>>> import numpy as np
>>> import numpy.linalg as la
>>> np.set_printoptions(suppress=True, linewidth=140)
>>> A = np.load("x.npy")
>>> A.round(2) + 0
array([[-17.2 ,   7.55,  20.76,  17.01,  51.79, -30.53, -18.6 , -18.85,  17.39,   5.84, -21.45,  36.62],
       [-12.01,   4.59,  12.54,  10.56,  36.93, -20.79,  -9.65, -11.44,  13.19,   4.67, -17.45,  27.12],
       [-11.31,   4.19,  11.43,   9.69,  34.85, -19.45,  -8.48, -10.46,  12.58,   4.5 , -16.84,  25.76],
       [ -9.15,   2.93,   7.97,   7.02,  28.28, -15.28,  -4.96,  -7.47,  10.63,   3.91, -14.8 ,  21.37],
       [ -8.95,   2.81,   7.64,   6.77,  27.64, -14.88,  -4.63,  -7.19,  10.43,   3.85, -14.59,  20.94],
       [ -8.45,   2.52,   6.84,   6.16,  26.07, -13.9 ,  -3.85,  -6.51,   9.95,   3.7 , -14.06,  19.87],
       [ -8.33,   2.45,   6.66,   6.02,  25.7 , -13.68,  -3.67,  -6.36,   9.84,   3.66, -13.94,  19.62],
       [ -4.24,   0.12,   0.32,   1.24,  11.86,  -5.47,   1.79,  -1.24,   5.31,   2.12,  -8.42,   9.66],
       [ -4.16,   0.08,   0.21,   1.16,  11.57,  -5.31,   1.86,  -1.16,   5.21,   2.08,  -8.28,   9.44],
       [ -3.79,  -0.1 ,  -0.27,   0.8 ,  10.23,  -4.58,   2.16,  -0.8 ,   4.72,   1.89,  -7.61,   8.4 ],
       [ -3.08,  -0.41,  -1.09,   0.17,   7.58,  -3.2 ,   2.54,  -0.2 ,   3.7 ,   1.5 ,  -6.15,   6.29],
       [ -2.73,  -0.53,  -1.39,  -0.07,   6.29,  -2.56,   2.58,   0.02,   3.18,   1.29,  -5.35,   5.24],
       [ -2.7 ,  -0.53,  -1.4 ,  -0.08,   6.2 ,  -2.52,   2.58,   0.03,   3.14,   1.27,  -5.29,   5.16],
       [ -2.5 ,  -0.58,  -1.53,  -0.2 ,   5.46,  -2.17,   2.54,   0.13,   2.83,   1.15,  -4.8 ,   4.54],
       [ -2.49,  -0.58,  -1.53,  -0.2 ,   5.42,  -2.15,   2.53,   0.13,   2.81,   1.14,  -4.78,   4.51],
       [ -1.62,  -0.59,  -1.53,  -0.37,   2.65,  -0.96,   1.84,   0.23,   1.51,   0.6 ,  -2.63,   2.11],
       [ -1.51,  -0.57,  -1.46,  -0.36,   2.37,  -0.85,   1.7 ,   0.22,   1.36,   0.54,  -2.38,   1.87],
       [ -0.55,  -0.23,  -0.57,  -0.13,   0.63,  -0.23,   0.52,   0.04,   0.38,   0.14,  -0.65,   0.43],
       [ -0.41,  -0.17,  -0.42,  -0.09,   0.44,  -0.17,   0.37,   0.02,   0.27,   0.09,  -0.46,   0.29],
       [ -0.15,  -0.06,  -0.16,  -0.03,   0.16,  -0.06,   0.13,   0.  ,   0.1 ,   0.03,  -0.16,   0.1 ],
       [  0.2 ,   0.08,   0.2 ,   0.04,  -0.2 ,   0.08,  -0.15,   0.  ,  -0.12,  -0.04,   0.19,  -0.11],
       [  0.83,   0.31,   0.77,   0.12,  -0.73,   0.33,  -0.51,   0.08,  -0.42,  -0.13,   0.67,  -0.36],
       [  2.04,   0.69,   1.66,   0.12,  -1.61,   0.84,  -0.8 ,   0.41,  -0.87,  -0.21,   1.27,  -0.61],
       [  3.04,   0.95,   2.24,   0.02,  -2.3 ,   1.32,  -0.78,   0.83,  -1.16,  -0.24,   1.57,  -0.7 ],
       [  3.36,   1.02,   2.39,  -0.03,  -2.52,   1.48,  -0.73,   0.98,  -1.24,  -0.25,   1.65,  -0.72],
       [  5.06,   1.34,   3.06,  -0.4 ,  -3.7 ,   2.41,  -0.25,   1.93,  -1.65,  -0.24,   1.92,  -0.79],
       [  6.75,   1.58,   3.51,  -0.9 ,  -4.91,   3.42,   0.52,   3.02,  -2.01,  -0.2 ,   2.04,  -0.83],
       [  7.13,   1.63,   3.58,  -1.03,  -5.2 ,   3.66,   0.72,   3.28,  -2.08,  -0.19,   2.06,  -0.84],
       [  9.7 ,   1.87,   3.92,  -2.01,  -7.16,   5.37,   2.32,   5.17,  -2.58,  -0.1 ,   2.07,  -0.91],
       [ 12.06,   2.  ,   4.  ,  -3.03,  -9.05,   7.04,   4.04,   7.05,  -3.01,   0.  ,   2.  ,  -1.  ],
       [ 13.88,   2.07,   3.95,  -3.88, -10.56,   8.39,   5.5 ,   8.57,  -3.34,   0.09,   1.9 ,  -1.1 ],
       [ 14.01,   2.07,   3.95,  -3.95, -10.67,   8.49,   5.62,   8.68,  -3.36,   0.09,   1.89,  -1.1 ],
       [ 18.97,   2.1 ,   3.43,  -6.5 , -15.  ,  12.37,  10.02,  13.05,  -4.25,   0.34,   1.51,  -1.46],
       [ 19.91,   2.09,   3.28,  -7.01, -15.85,  13.12,  10.91,  13.91,  -4.42,   0.39,   1.42,  -1.54],
       [ 23.13,   2.01,   2.68,  -8.83, -18.82,  15.79,  14.06,  16.91,  -4.99,   0.56,   1.11,  -1.85],
       [ 24.01,   1.98,   2.49,  -9.33, -19.64,  16.52,  14.94,  17.74,  -5.15,   0.61,   1.02,  -1.95],
       [ 30.53,   1.66,   0.83, -13.25, -25.92,  22.15,  21.76,  24.07,  -6.34,   0.96,   0.32,  -2.75],
       [ 32.48,   1.54,   0.26, -14.46, -27.85,  23.87,  23.88,  26.  ,  -6.69,   1.07,   0.1 ,  -3.02],
       [ 36.65,   1.24,  -1.06, -17.12, -32.05,  27.61,  28.5 ,  30.19,  -7.47,   1.29,  -0.39,  -3.65],
       [ 38.13,   1.12,  -1.56, -18.07, -33.56,  28.95,  30.17,  31.69,  -7.74,   1.37,  -0.56,  -3.89],
       [ 41.63,   0.82,  -2.79, -20.36, -37.17,  32.16,  34.17,  35.28,  -8.4 ,   1.56,  -0.98,  -4.47],
       [ 45.31,   0.47,  -4.16, -22.82, -41.02,  35.59,  38.46,  39.09,  -9.1 ,   1.75,  -1.43,  -5.12]])
>>> G = np.cov(A, rowvar=False)
>>> np.argwhere(np.triu(np.abs(np.corrcoef(A.T)) > 0.8, 1))
array([[ 0,  3],
       [ 0,  4],
       [ 0,  5],
       [ 0,  6],
       [ 0,  7],
       [ 0,  8],
       [ 1,  2],
       [ 3,  4],
       [ 3,  5],
       [ 3,  6],
       [ 3,  7],
       [ 3,  8],
       [ 4,  5],
       [ 4,  6],
       [ 4,  7],
       [ 4,  8],
       [ 4, 10],
       [ 4, 11],
       [ 5,  6],
       [ 5,  7],
       [ 5,  8],
       [ 5, 11],
       [ 6,  7],
       [ 6,  8],
       [ 7,  8],
       [ 8, 10],
       [ 8, 11],
       [ 9, 10],
       [ 9, 11],
       [10, 11]])
>>> np.round(la.eigvalsh(G)[::-1], 2) + 0
array([1339.91,   92.82,   20.84,    0.  ,    0.  ,    0.  ,    0.  ,    0.  ,    0.  ,    0.  ,    0.  ,    0.  ])
>>> np.round(np.median(A, axis=0), 2)
array([ 0.52,  1.18,  1.25, -0.16, -0.46,  0.2 ,  1.85,  0.22, -0.27,  0.79, -0.51, -0.24])
>>> np.round(np.polyfit(A[:, 0], A[:, 5], 1), 2)
array([ 0.88, -3.29])
>>> G.shape
(12, 12)
